$ ipython --no-banner

In [1]: import numpy as np

In [2]: np.set_printoptions(precision=3, suppress=True, linewidth=100)

In [3]: A = np.loadtxt("mat.csv", delimiter=",")

In [4]: A
Out[4]: 
array([[-10.376, -11.28 , -22.892,   3.255, -10.787, -26.625, -10.233, -31.209,  -3.55 ,  -2.018,
         -7.964],
       [ 17.313,   4.852,   4.666,  74.835, -19.772,  -0.021,  18.519,  11.455,  20.192,  -4.854,
          4.621],
       [ -6.51 , -10.786, -20.934,   4.527, -10.574, -27.141,  -9.154, -30.03 ,  -2.302,  -1.56 ,
         -9.349],
       [ 32.186,  -2.261,   5.113,   8.41 , -12.02 , -41.835,   1.006,  17.738,  -8.566,  10.44 ,
          9.862],
       [ 19.565,   3.871,   6.579,  73.557, -20.576,  -1.106,  18.243,  11.656,  22.138,  -6.335,
          2.988],
       [ 33.653,  -5.762,   7.988,   7.004, -11.566, -46.087,   1.374,  18.358, -12.028,   8.306,
          9.276],
       [ -8.606, -13.157, -21.698,   4.782, -11.438, -26.035, -10.938, -29.474,  -2.237,  -1.193,
         -8.276],
       [ -7.077, -13.686, -21.088,   5.218,  -9.56 , -25.612,  -8.663, -28.72 ,  -3.77 ,  -3.008,
         -8.342],
       [ 17.007,   5.22 ,   5.511,  73.237, -20.606,  -0.696,  17.744,  12.904,  18.99 ,  -5.045,
          5.112],
       [ -7.092, -11.667, -19.85 ,   3.072,  -9.528, -25.024,  -9.74 , -31.108,  -2.784,  -0.957,
         -8.176],
       [ -6.24 , -11.483, -22.398,   3.308, -11.625, -25.853,  -8.271, -29.351,  -0.46 ,  -3.684,
         -6.736],
       [ 20.201,   3.221,   4.578,  73.954, -18.841,  -0.023,  18.145,  10.869,  19.433,  -4.067,
          3.325],
       [ 19.629,   1.636,   5.7  ,  75.176, -19.931,  -0.938,  17.522,  12.041,  23.264,  -3.612,
          4.817],
       [ -8.572, -10.718, -20.253,   2.512, -10.817, -25.426, -11.218, -29.34 ,  -1.916,  -3.146,
         -5.629],
       [ 18.25 ,   2.381,   5.746,  74.839, -18.757,  -0.552,  16.817,  11.612,  19.847,  -4.004,
          3.633],
       [ 32.404,  -4.302,   7.077,   7.492, -13.406, -45.621,   2.872,  18.006,  -8.846,   9.132,
         10.646],
       [ -7.261, -12.793, -20.45 ,   4.584,  -8.826, -27.375,  -9.379, -29.593,  -0.67 ,  -3.295,
         -9.279],
       [ -8.445, -12.486, -20.732,   2.955, -11.206, -26.208,  -8.924, -30.23 ,  -3.765,  -2.209,
         -8.84 ],
       [ -8.309, -13.822, -21.716,   5.303, -10.306, -26.325, -10.483, -30.072,  -3.666,  -1.092,
         -7.68 ],
       [ 32.476,  -4.735,   5.767,   7.767, -13.456, -42.52 ,   1.414,  18.552,  -8.056,   9.901,
         10.289],
       [ 16.172,   5.022,   5.501,  72.127, -19.134,   1.313,  18.09 ,  11.601,  18.719,  -3.363,
          5.119],
       [ -8.508, -12.261, -20.995,   4.523, -11.505, -25.038,  -7.54 , -29.413,  -3.62 ,  -2.966,
         -7.735],
       [ 32.471,  -5.594,   5.07 ,   6.595, -13.631, -41.498,   1.44 ,  15.457,  -7.887,  10.353,
         12.258],
       [ -9.527, -12.045, -21.599,   4.095,  -9.715, -25.051, -10.367, -31.01 ,  -1.409,  -2.726,
         -8.896],
       [ -8.047, -10.676, -19.722,   1.959,  -8.905, -25.309, -10.18 , -30.577,  -2.076,  -0.529,
         -6.897],
       [ 15.23 ,   2.903,   6.995,  71.455, -21.46 ,  -1.917,  17.613,  12.444,  20.91 ,  -3.757,
          3.961],
       [ 17.548,   5.889,   6.206,  74.95 , -19.872,  -1.569,  18.459,  12.442,  19.779,  -2.55 ,
          4.029],
       [ 32.379,  -3.792,   6.663,   7.446, -11.669, -44.945,   2.33 ,  16.725,  -8.801,   8.178,
          9.406],
       [ 31.074,  -4.502,   5.662,   7.743, -12.316, -43.114,   1.613,  18.014,  -9.217,   9.839,
         10.293],
       [ -7.15 , -12.412, -22.037,   4.91 ,  -9.209, -24.773,  -9.508, -30.917,  -0.877,  -0.754,
         -7.396],
       [ 32.564,  -4.712,   3.853,   7.43 , -12.333, -43.535,   3.264,  18.35 ,  -9.533,  10.931,
          9.237],
       [ -7.774, -12.227, -21.734,   5.198,  -8.482, -25.912, -10.242, -28.876,  -4.436,  -1.947,
         -6.922]])

In [5]: dist = np.linalg.norm(A[:, None] - A[None], axis=-1)

In [6]: np.linalg.matrix_rank(dist ** 2)
Out[6]: np.int64(13)

In [7]: dist[12].round(6).argsort(kind="stable")[:4]
Out[7]: array([12, 14,  4, 11])

In [8]: cen = A - A.mean(axis=0)

In [9]: left, sv, VT = np.linalg.svd(cen, full_matrices=False)

In [10]: np.abs(VT[0]).argmax()
Out[10]: np.int64(3)

In [11]: np.searchsorted(np.cumsum(sv ** 2) / (sv ** 2).sum(), 0.9) + 1
Out[11]: np.int64(2)

In [12]: round((sv ** 2).sum() ** 2 / (sv ** 4).sum(), 3)
Out[12]: np.float64(1.723)

In [13]: VT[0] * np.sign(VT[0, np.abs(VT[0]).argmax()])
Out[13]: array([ 0.261,  0.157,  0.268,  0.677, -0.095,  0.24 ,  0.27 ,  0.418,  0.22 , -0.017,  0.121])

In [14]: np.round(cen.mean(axis=0), 3) + 0
Out[14]: array([0., 0., 0., 0., 0., 0., 0., 0., 0., 0., 0.])

In [15]: np.round(sv ** 2 / (sv ** 2).sum(), 3) + 0
Out[15]: array([0.703, 0.293, 0.001, 0.001, 0.001, 0.   , 0.   , 0.   , 0.   , 0.   , 0.   ])

In [16]: np.argsort(-np.linalg.norm(A, axis=0).round(6), kind="stable")[:3]
Out[16]: array([3, 5, 7])

In [17]: np.linalg.matrix_rank(A, rtol=0.1)
Out[17]: np.int64(3)

In [18]: np.linalg.cond(A) > 100
Out[18]: np.False_

In [19]: x0 = np.array([-3, 3, 3, 2, 0, 3, -3, 3, 0, 0, -2])

In [20]: (A @ x0).argmax()
Out[20]: np.int64(26)

In [21]: np.linalg.norm(A @ x0) <= np.linalg.norm(A, 2) * np.linalg.norm(x0) + 1e-9
Out[21]: np.True_

In [22]: np.sign((A @ x0).round(6))
Out[22]: 
array([-1.,  1., -1., -1.,  1., -1., -1., -1.,  1., -1., -1.,  1.,  1., -1.,  1., -1., -1., -1.,
       -1., -1.,  1., -1., -1., -1., -1.,  1.,  1., -1., -1., -1., -1., -1.])

In [23]: A @ np.eye(11)[2]
Out[23]: 
array([-22.892,   4.666, -20.934,   5.113,   6.579,   7.988, -21.698, -21.088,   5.511, -19.85 ,
       -22.398,   4.578,   5.7  , -20.253,   5.746,   7.077, -20.45 , -20.732, -21.716,   5.767,
         5.501, -20.995,   5.07 , -21.599, -19.722,   6.995,   6.206,   6.663,   5.662, -22.037,
         3.853, -21.734])

In [24]: x0 @ A
Traceback (most recent call last):
  Cell In[24], line 1
    x0 @ A
ValueError: matmul: Input operand 1 has a mismatch in its core dimension 0, with gufunc signature (n?,k),(k,m?)->(n?,m?) (size 32 is different from 11)


In [25]: K = np.loadtxt("sample6.csv", delimiter=",")

In [26]: K
Out[26]: 
array([[  3.341,  17.751,  -8.586],
       [ -4.861,   8.454,  17.462],
       [-19.456,   0.326,   4.623],
       [-15.722,  12.305,  -1.19 ],
       [ -4.062,  -7.237, -18.197],
       [  0.235, -19.944,   1.473],
       [ 12.07 ,  11.541,  11.007],
       [ 17.086,  10.394,   0.166],
       [-16.92 ,  -8.85 ,   5.95 ],
       [  0.835, -18.646,  -7.185],
       [-13.54 ,  -5.479,  13.662],
       [ 16.192,   9.153,  -7.352]])

In [27]: x0 = np.array([-2, 0, 2])

In [28]: y = K @ x0

In [29]: np.round(np.linalg.lstsq(K, y)[0], 3) + 0
Out[29]: array([-2.,  0.,  2.])

In [30]: rng = np.random.default_rng(3692)

In [31]: y = y + 0.05 * rng.normal(size=12)

In [32]: y
Out[32]: 
array([-23.892,  44.702,  48.097,  29.08 , -28.34 ,   2.469,  -2.123, -33.773,  45.707, -15.999,
        54.375, -47.103])

In [33]: coef, *_ = np.linalg.lstsq(K, y)

In [34]: coef.round()
Out[34]: array([-2., -0.,  2.])

In [35]: coef.round(3) + 0
Out[35]: array([-1.998,  0.   ,  2.002])

In [36]: round(float(np.linalg.norm(y - K @ coef)), 3)
Out[36]: 0.117

In [37]: [round(float(np.linalg.norm(np.linalg.solve(K.T @ K + lam * np.eye(3), K.T @ y))), 2) for lam in (0, 1, 10, 100)]
Out[37]: [2.83, 2.83, 2.81, 2.68]
